>>> import numpy as np
>>> np.set_printoptions(precision=2, suppress=True, linewidth=140, floatmode="fixed")
>>> def tidy(a):
...     return np.round(a, 2) + 0
... 
>>> W0 = np.loadtxt("out4.csv", delimiter=",")
>>> W0
array([[ 3.00, -1.00, -3.00,  3.00, -1.00, -1.00, -3.00,  3.00, -3.00],
       [-3.00,  2.00, -2.00,  1.00, -2.00,  3.00,  0.00, -3.00, -1.00],
       [ 2.00, -1.00,  3.00,  1.00, -1.00,  1.00,  1.00, -1.00,  0.00],
       [ 0.00,  3.00, -1.00,  1.00, -1.00, -1.00,  0.00,  3.00, -3.00],
       [ 0.00,  0.00,  0.00,  0.00,  0.00,  1.00, -1.00,  5.00, -5.00],
       [ 0.00,  0.00,  0.00,  0.00,  0.00,  4.00, -4.00, -1.00,  4.00],
       [ 0.00,  0.00,  0.00,  0.00,  4.00, -1.00, -2.00, -5.00,  1.00],
       [ 0.00,  0.00,  0.00,  0.00,  5.00,  4.00, -2.00, -4.00, -4.00],
       [ 0.00,  0.00,  0.00,  0.00,  1.00,  1.00,  0.00, -1.00, -1.00]])
>>> q, V = np.linalg.qr(W0[:, :4])[0], np.linalg.qr(W0[:, 4:])[0]
>>> sig = np.linalg.svd(q.T @ V, compute_uv=False)
>>> print(tidy(sig))
[1.00 0.90 0.31 0.04]
>>> tidy(np.linalg.norm(q @ q.T - V @ V.T, 2))
np.float64(1.0)
>>> (sig > 0.9).sum()
np.int64(2)
>>> x0 = np.array([9, 0, -4, -9, 0, 0, -1, 1, -3])
>>> target = W0 @ x0
>>> coef, lr = np.zeros(9), 1 / np.linalg.norm(W0, 2) ** 2
>>> for i in range(12):
...     coef -= lr * W0.T @ (W0 @ coef - target)
...     if i % 2 == 0: print(i, round(np.linalg.norm(W0 @ coef - target), 2))
... 
0 23.37
2 12.99
4 9.34
6 7.95
8 7.35
10 7.0
>>> print(tidy(np.linalg.cond(W0)))
604.03
>>> rng = np.random.default_rng(692)
>>> z = rng.permutation(9)
>>> print(z)
[4 7 1 2 6 0 3 5 8]
>>> A2 = W0[z][:, z]
>>> tidy(np.sort(np.abs(np.linalg.eigvals(A2))))
array([0.10, 1.82, 2.56, 3.79, 3.89, 4.33, 5.16, 5.16, 7.53])
>>> np.trace(A2)
np.float64(6.0)
>>> tidy(np.linalg.det(A2)), tidy(np.linalg.det(W0[z]))
(np.float64(-5952.0), np.float64(5952.0))
>>> q, R = np.linalg.qr(W0)
>>> tidy(q @ R)
array([[ 3.00, -1.00, -3.00,  3.00, -1.00, -1.00, -3.00,  3.00, -3.00],
       [-3.00,  2.00, -2.00,  1.00, -2.00,  3.00,  0.00, -3.00, -1.00],
       [ 2.00, -1.00,  3.00,  1.00, -1.00,  1.00,  1.00, -1.00,  0.00],
       [ 0.00,  3.00, -1.00,  1.00, -1.00, -1.00,  0.00,  3.00, -3.00],
       [ 0.00,  0.00,  0.00,  0.00,  0.00,  1.00, -1.00,  5.00, -5.00],
       [ 0.00,  0.00,  0.00,  0.00,  0.00,  4.00, -4.00, -1.00,  4.00],
       [ 0.00,  0.00,  0.00,  0.00,  4.00, -1.00, -2.00, -5.00,  1.00],
       [ 0.00,  0.00,  0.00,  0.00,  5.00,  4.00, -2.00, -4.00, -4.00],
       [ 0.00,  0.00,  0.00,  0.00,  1.00,  1.00,  0.00, -1.00, -1.00]])
>>> q.shape, R.shape
((9, 9), (9, 9))
>>> Z = np.array([[-3, 3, -1, -3, -1, -1, -3, 1, 3, 3, 2, 1, 1, -3],
...     [-1, 3, -3, -1, -3, -3, 1, -2, 1, -2, -3, -2, -2, 1],
...     [2, 1, 3, -2, 3, -2, -2, 3, -1, -3, 2, 0, -2, -3],
...     [-1, -1, 1, 2, 3, 1, -1, -2, -3, 2, 1, 0, -1, -1]])
>>> X = rng.normal(size=(12, 4)) @ Z + np.array([0, 4, 5, 3, 2, 5, 5, 1, 4, 2, 4, 0, 2, 4])
>>> tidy(X)
array([[-0.18,  1.54,  7.84,  1.22,  3.00,  9.29,  2.38,  6.35,  7.58,  6.96,  9.46,  4.38,  7.88,  1.67],
       [-2.60,  1.98,  1.36,  7.35, -0.44,  7.78,  7.97, -4.76,  2.91,  5.84,  0.86, -0.70,  3.27,  8.26],
       [ 2.09,  2.95,  5.50,  3.18,  1.42,  5.13,  6.53,  2.14,  4.14, -0.31,  3.15, -0.16,  2.23,  5.46],
       [-2.95,  8.09,  4.88, -1.87,  1.51,  3.19,  0.45,  3.95,  8.04,  4.79,  7.49,  1.56,  3.07, -0.89],
       [-3.27,  6.02,  1.67,  4.00,  0.34,  3.88,  5.24, -3.50,  3.50,  3.94,  1.80, -1.51,  0.54,  4.68],
       [-2.31,  3.34, -0.56,  5.99, -3.78,  6.46,  9.34, -4.34,  5.33,  4.06, -1.07, -1.34,  3.58,  9.74],
       [ 1.10, -2.07,  3.77, 10.95,  2.31,  9.45, 10.62, -5.30, -1.31,  2.84, -0.22, -1.35,  2.15, 10.76],
       [ 0.25, -1.00,  8.91,  5.77,  6.78, 10.42,  3.50,  2.25,  1.71,  6.93,  8.40,  3.03,  5.20,  2.81],
       [-8.38,  3.94, -4.89,  7.50, -6.70,  8.97,  8.78, -9.01,  7.22, 12.14, -1.42, -0.50,  6.45, 10.55],
       [ 0.69,  1.66,  5.93,  7.04,  5.15,  5.94,  6.29, -2.52, -1.14,  1.55,  2.83, -1.28, -0.39,  5.29],
       [ 8.26, -0.38, 16.13,  2.48, 12.93,  5.53,  2.11,  9.37, -1.74, -4.46, 10.43,  1.81, -0.33, -1.01],
       [ 0.29,  6.39,  8.21,  2.12,  8.04,  1.43,  1.33,  0.87, -0.60, -0.41,  6.12, -1.36, -3.49, -1.02]])
>>> U, sig, Vt = np.linalg.svd(X)
>>> V = Vt[:(sig > 1e-8).sum()]
>>> x0 = X[3] + 4 * X[0] + rng.integers(2) * np.eye(14)[12]
>>> print(tidy(x0))
[-3.67 14.27 36.25  3.00 13.50 40.37  9.95 29.36 38.34 32.63 45.31 19.08 35.61  5.78]
>>> np.linalg.matrix_rank(np.vstack([X, x0]))
np.int64(6)
>>> np.allclose(V.T @ V @ x0, x0)
False
>>> tidy(np.diag(V.T @ V))
array([0.30, 0.65, 0.36, 0.28, 0.39, 0.30, 0.36, 0.40, 0.43, 0.49, 0.29, 0.12, 0.30, 0.34])
